$ python3 -q
>>> import numpy as np
>>> np.set_printoptions(precision=2, suppress=True, linewidth=100)
>>> def rd(a):
...     return np.round(a, 2) + 0
... 
>>> arr = np.array([[-1, 7, 3, -1], [-3, -9, -3, -8], [-1, 7, 3, -1], [-4, 8, -1, -4]])
>>> # rows and columns are dependent
>>> t3 = np.stack([arr, -3 * arr, arr[::-1]])
>>> print(t3.sum(axis=0))
[[ -2  -6  -7  -2]
 [  5  25   9  15]
 [ -1 -23  -9  -6]
 [  7  -9   5   7]]
>>> print((t3 @ arr.T).shape)
(3, 4, 4)
>>> print(np.linalg.matrix_rank(t3.reshape(3, -1)))
2
>>> print(rd(np.linalg.norm(t3, axis=(1, 2))))
[19.49 58.48 19.49]
>>> print(t3.shape)
(3, 4, 4)
>>> left, sv, vt = np.linalg.svd(arr)
>>> V = vt[:(sv > 1e-8).sum()]
>>> rng = np.random.default_rng(46)
>>> x = arr[0] + 5 * arr[3] + rng.integers(2) * np.eye(4)[2]
>>> print(x)
[-21.  47.  -1. -21.]
>>> print(rd(np.diag(V.T @ V)))
[0.28 0.97 0.92 0.83]
>>> print(rd(V.T @ V))
[[ 0.28 -0.15  0.24  0.35]
 [-0.15  0.97  0.05  0.08]
 [ 0.24  0.05  0.92 -0.12]
 [ 0.35  0.08 -0.12  0.83]]
>>> J = np.load("out0.npy")
>>> print(J)
[[ 0. -1.  0.  2.]
 [-1.  0.  0. -2.]
 [ 0.  0. -1.  0.]
 [ 2. -2.  0.  3.]]
>>> Q = J.astype(float).copy()
>>> for j in range(4):
...     Q[:, j] -= Q[:, :j] @ (Q[:, :j].T @ Q[:, j])
...     Q[:, j] /= np.linalg.norm(Q[:, j])
... 
>>> print(rd(Q))
[[ 0.   -0.75  0.    0.67]
 [-0.45 -0.6   0.   -0.67]
 [ 0.    0.   -1.    0.  ]
 [ 0.89 -0.3   0.   -0.33]]
>>> print(rd(Q.T @ Q))
[[1. 0. 0. 0.]
 [0. 1. 0. 0.]
 [0. 0. 1. 0.]
 [0. 0. 0. 1.]]
>>> x = np.array([1, 2, 2, 1])
>>> rhs = J @ x
>>> coef, lr = np.zeros(4), 1 / np.linalg.norm(J, 2) ** 2
>>> for i in range(40):
...     coef -= lr * J.T @ (J @ coef - rhs)
...     if i % 10 == 0: print(i, round(np.linalg.norm(J @ coef - rhs), 2))
... 
0 3.01
10 2.0
20 1.33
30 0.88
>>> print(rd(np.linalg.cond(J)))
5.0
>>> print(rd(np.linalg.det(J)))
-5.0
>>> print(np.flatnonzero(np.linalg.matrix_power((J != 0) + (J.T != 0) + np.eye(4), 4)[1]))
[0 1 3]
>>> print((J != 0).astype(int))
[[0 1 0 1]
 [1 0 0 1]
 [0 0 1 0]
 [1 1 0 1]]
>>> x = np.array([7, 9, 1, 8])
>>> rhs = J @ x
>>> print(rhs)
[  7. -23.  -1.  20.]
>>> print(rd(np.linalg.solve(J, -2 * rhs)))
[-14. -18.  -2. -16.]
>>> print(rd(np.linalg.solve(J, rhs + J[:, 1])))
[ 7. 10.  1.  8.]
>>> print(rd(np.linalg.solve(J, J[:, 2])))
[0. 0. 1. 0.]
>>> r0 = np.array([1, 0, 0, 3])
>>> other = J + np.outer(r0, np.eye(4)[0])
>>> print(np.linalg.matrix_rank(np.linalg.inv(other) - np.linalg.inv(J), tol=1e-8))
1
>>> print(other)
[[ 1. -1.  0.  2.]
 [-1.  0.  0. -2.]
 [ 0.  0. -1.  0.]
 [ 5. -2.  0.  3.]]
>>> K = np.loadtxt("case18.csv", delimiter=",")
>>> print(K)
[[ 0.  0.  0. -2.]
 [ 0.  0. -1. -1.]
 [ 0.  0.  0.  0.]
 [ 0.  0.  0.  0.]]
>>> print(np.linalg.matrix_rank(K, rtol=0.1))
2
>>> print(rd(np.linalg.det(K[::-1])))
0.0
>>> print(rd(np.linalg.det(K.T)))
0.0
>>> print(np.einsum("ij,ji->", K, K))
0.0
>>> rk = np.linalg.matrix_rank(K)
>>> print(rk)
2
>>> N = np.linalg.svd(K)[2][rk:].T
>>> print([int(np.linalg.matrix_rank(np.delete(K, i, axis=0))) for i in range(4)])
[1, 1, 2, 2]
>>> print([int(np.linalg.matrix_rank(K[:, :j + 1])) for j in range(4)])
[0, 0, 1, 2]
>>> C = np.array([[-1, -2, 0], [2, 2, -2], [0, -2, 1]])
>>> data = (rng.random((14, 3)) < 0.25) @ C
>>> print(data)
[[-1 -2  0]
 [ 2  2 -2]
 [ 0  0  0]
 [ 0  0  0]
 [-1 -2  0]
 [ 1  0 -2]
 [ 0  0  0]
 [ 1  0 -2]
 [ 0  0  0]
 [-1 -2  0]
 [ 0  0  0]
 [ 0 -2  1]
 [ 2  2 -2]
 [ 2  2 -2]]
>>> # rows 2 and 3 are equal
>>> left, sv, vt = np.linalg.svd(data, full_matrices=False)
>>> print(rd(np.cumsum(sv ** 2) / np.sum(sv ** 2)))
[0.82 0.98 1.  ]
>>> print(rd(sv))
[7.38 3.2  1.16]
>>> print(rd(np.abs(vt[0])))
[0.54 0.65 0.53]
>>> print(np.abs(left[:, 0]).round(6).argmax())
1
>>> print(rd(sv / sv[0]))
[1.   0.43 0.16]
>>> print(np.allclose(left * sv @ vt, data))
True
>>> print(rd(left.T @ data @ vt.T))
[[7.38 0.   0.  ]
 [0.   3.2  0.  ]
 [0.   0.   1.16]]
>>> print(rd(np.sqrt((sv ** 2).sum())), rd(np.linalg.norm(data)))
8.12 8.12
>>> Xs = (data - data.mean(axis=0)) / data.std(axis=0)
>>> print(rd(Xs.std(axis=0)))
[1. 1. 1.]
>>> coef = np.linalg.lstsq(np.delete(Xs, 1, axis=1), Xs[:, 1])[0]
>>> print(np.abs(coef).argmax())
0
>>> print(rd(1 - np.var(Xs[:, 1] - np.delete(Xs, 1, axis=1) @ coef)))
0.83
>>> print(rd(coef))
[0.97 0.07]
>>> other = np.c_[data[:, :1] @ np.array([[1]]), np.array([2, 1, 3, 0, 3, 2, 3, 1, 3, 2, 2, 1, 3, 0])]
>>> print(other)
[[-1  2]
 [ 2  1]
 [ 0  3]
 [ 0  0]
 [-1  3]
 [ 1  2]
 [ 0  3]
 [ 1  1]
 [ 0  3]
 [-1  2]
 [ 0  2]
 [ 0  1]
 [ 2  3]
 [ 2  0]]
>>> print(rd(np.linalg.lstsq(data, other[:, 0])[0]))
[1. 0. 0.]
>>> print(np.linalg.matrix_rank(np.c_[data, other]))
4
>>> print(rd(np.linalg.norm(np.linalg.qr(data)[0].T @ other, axis=0) ** 2 / ((other ** 2).sum(axis=0) + 1e-12)))
[1.   0.36]
>>> C = 20 * np.array([[0.6, 1.8, -0.4], [-1.0, -1.1, -0.1]])
>>> labels = rng.integers(0, 2, 18)
>>> X = C[labels] + rng.normal(size=(18, 3))
>>> print(rd(X))
[[-18.46 -24.07  -2.04]
 [ 11.52  35.34  -9.93]
 [ 11.75  35.73  -9.14]
 [ 11.08  36.77  -8.16]
 [ 13.02  38.15  -7.99]
 [ 11.97  34.4  -10.04]
 [-20.28 -22.75  -1.38]
 [-19.03 -22.26  -1.68]
 [-20.9  -21.69  -3.71]
 [ 12.31  36.99 -10.21]
 [ 10.99  36.51  -7.7 ]
 [-19.74 -23.16  -0.6 ]
 [ 12.31  36.14  -7.23]
 [-19.39 -21.42  -2.14]
 [ 11.67  34.14  -7.19]
 [-18.39 -23.39  -1.64]
 [-20.16 -22.87  -2.58]
 [ 10.19  36.68  -8.24]]
>>> P = X @ np.linalg.solve(X.T @ X, X.T)
>>> print(np.allclose(P @ P, P))
True
>>> F = np.array([[0, 2, 0], [2, 2, 2], [2, 0, 0]])
>>> r0 = np.array([-1, 2, 1])
>>> print(np.polyval(r0, F[0]))
[1 1 1]
>>> print(rd(np.linalg.eigvals(F)))
[ 3.68+0.j   -0.84+1.21j -0.84-1.21j]
>>> mat = np.load("a.npy")
>>> print(mat)
[[ 1 -2  4]
 [ 1 -1  1]
 [ 1  0  0]]
>>> r0, g = mat[2], mat[0]
>>> print(r0 @ g)
1
>>> pr = (r0 @ g) / (r0 @ r0) * r0
>>> print((g - pr) @ r0)
0.0
>>> print(np.outer(r0, g))
[[ 1 -2  4]
 [ 0  0  0]
 [ 0  0  0]]
>>> print(np.linalg.matrix_rank(np.outer(r0, g)))
1
>>> print(g - pr)
[ 0. -2.  4.]
>>> print(rd(np.linalg.norm(r0 + g) ** 2 + np.linalg.norm(r0 - g) ** 2))
44.0
>>> print(rd(np.poly(J)))
[  1.  -2. -12. -14.  -5.]
>>> t3 = np.stack([mat, 4 * mat, mat[::-1]])
>>> print(np.einsum("bij,cij->bc", t3, t3))
[[ 25 100   5]
 [100 400  20]
 [  5  20  25]]
>>> print(np.linalg.matrix_rank(t3.reshape(3, -1)))
2
>>> print(rd(np.linalg.det(t3)))
[  2. 128.  -2.]
>>> print(t3.sum(axis=0))
[[  6 -10  20]
 [  6  -6   6]
 [  6  -2   4]]
>>> print(rd(np.linalg.norm(t3, axis=(1, 2))))
[ 5. 20.  5.]
>>> r0 = np.array([1, -1, 3])
>>> other = mat + np.outer(r0, np.eye(3)[2])
>>> print(np.linalg.matrix_rank(np.linalg.inv(other) - np.linalg.inv(mat), tol=1e-8))
1
>>> print(np.linalg.matrix_rank(other - mat))
1
>>> print(rd(np.linalg.det(other) / np.linalg.det(mat)), rd(1 + np.linalg.solve(mat, r0)[2]))
4.0 4.0
>>> M = np.load("arr.npy")
>>> print(M)
[[1 0 0 0]
 [2 1 0 0]
 [0 2 1 0]
 [3 1 2 1]]
>>> W = np.array([[2, 0, 2], [1, 2, 2], [2, 3, 1], [2, 3, 2]])
>>> coef = np.array([-1, 0, 1])
>>> H = np.maximum(M @ W + coef, 0)
>>> print(np.linalg.matrix_rank(H))
3
>>> print((H > 0).mean(axis=0))
[1.   0.75 1.  ]
>>> print((H > 0).astype(int))
[[1 0 1]
 [1 1 1]
 [1 1 1]
 [1 1 1]]
>>> C = np.array([[2, -2, -1], [2, 2, -2], [2, 2, 0]])
>>> print(W @ C)
[[ 8  0 -2]
 [10  6 -5]
 [12  4 -8]
 [14  6 -8]]
>>> print((H @ C).round(6).argmax(axis=1))
[0 0 0 0]
>>> other = np.array([[2, 1], [1, -1], [1, 1], [-2, -2]])
>>> print(np.vstack([M, other.T]).shape)
(6, 4)
>>> print(np.einsum("ij->j", M))
[6 4 3 1]
>>> print(np.prod(np.diag(M)), rd(np.linalg.det(M)))
1 1.0
>>> x = np.array([1, 2, 1, -2])
>>> print(np.sign((M @ x).round(6)))
[1 1 1 1]
>>> print(M @ x)
[1 4 5 5]
>>> print(M @ (2 * x))
[ 2  8 10 10]
>>> print(np.einsum("ij,j->i", M, x))
[1 4 5 5]
>>> print(M @ np.ones(4))
[1. 3. 3. 7.]
>>> print(M @ np.eye(4)[2])
[0. 0. 1. 2.]
